$ ipython --no-banner

In [1]: import numpy as np

In [2]: np.set_printoptions(precision=2, suppress=True, linewidth=100, legacy="1.25")

In [3]: mat = np.array([[0, 0, 0],
   ...:     [1, 2, 2],
   ...:     [1, 4, 4],
   ...:     [4, 6, 6],
   ...:     [4, 9, 8],
   ...:     [7, 10, 10],
   ...:     [7, 10, 13],
   ...:     [10, 12, 15],
   ...:     [13, 15, 17],
   ...:     [15, 18, 20],
   ...:     [17, 18, 20]])

In [4]: Z = mat[[10, 2]].astype(float)

In [5]: for _ in range(6):
   ...:     lab = np.linalg.norm(mat[:, None] - Z, axis=-1).argmin(axis=1)
   ...:     Z = np.array([mat[lab == j].mean(axis=0) for j in range(2)])
   ...: 

In [6]: lab
Out[6]: array([1, 1, 1, 1, 1, 1, 1, 0, 0, 0, 0])

In [7]: Z[1] - Z[0]
Out[7]: array([-10.32,  -9.89, -11.86])

In [8]: np.bincount(lab)
Out[8]: array([4, 7])

In [9]: Z
Out[9]: 
array([[13.75, 15.75, 18.  ],
       [ 3.43,  5.86,  6.14]])

In [10]: np.abs(Z[1] - Z[0]).argmax()
Out[10]: 2

In [11]: U, sigma, Vh = np.linalg.svd(Z, full_matrices=False)

In [12]: np.abs(Vh[0])
Out[12]: array([0.49, 0.58, 0.65])

In [13]: np.abs(U[:, 0]).round(6).argmax()
Out[13]: 0

In [14]: np.allclose(U * sigma @ Vh, Z)
Out[14]: True

In [15]: U.shape, sigma.shape, Vh.shape
Out[15]: ((2, 2), (2,), (2, 3))

In [16]: np.round(Vh @ Vh.T, 2) + 0
Out[16]: 
array([[1., 0.],
       [0., 1.]])

In [17]: sigma / sigma[0]
Out[17]: array([1.  , 0.04])

In [18]: round(np.sqrt((sigma ** 2).sum()), 2), round(float(np.linalg.norm(Z)), 2)
Out[18]: (29.07, 29.07)

In [19]: (sigma > 1e-8).sum()
Out[19]: 2

In [20]: rng = np.random.default_rng(204255)

In [21]: m1 = np.triu(rng.random((4, 4)) < 0.6, 1).astype(int)

In [22]: m1 = m1 + m1.T

In [23]: m1
Out[23]: 
array([[0, 1, 1, 1],
       [1, 0, 1, 1],
       [1, 1, 0, 1],
       [1, 1, 1, 0]])

In [24]: np.trace(m1 @ m1 @ m1) // 6
Out[24]: 4

In [25]: m1.sum(axis=0)
Out[25]: array([3, 3, 3, 3])

In [26]: m1 @ m1
Out[26]: 
array([[3, 2, 2, 2],
       [2, 3, 2, 2],
       [2, 2, 3, 2],
       [2, 2, 2, 3]])

In [27]: L = np.diag(m1.sum(axis=1)) - m1

In [28]: L @ np.ones(4)
Out[28]: array([0., 0., 0., 0.])

In [29]: L
Out[29]: 
array([[ 3, -1, -1, -1],
       [-1,  3, -1, -1],
       [-1, -1,  3, -1],
       [-1, -1, -1,  3]])
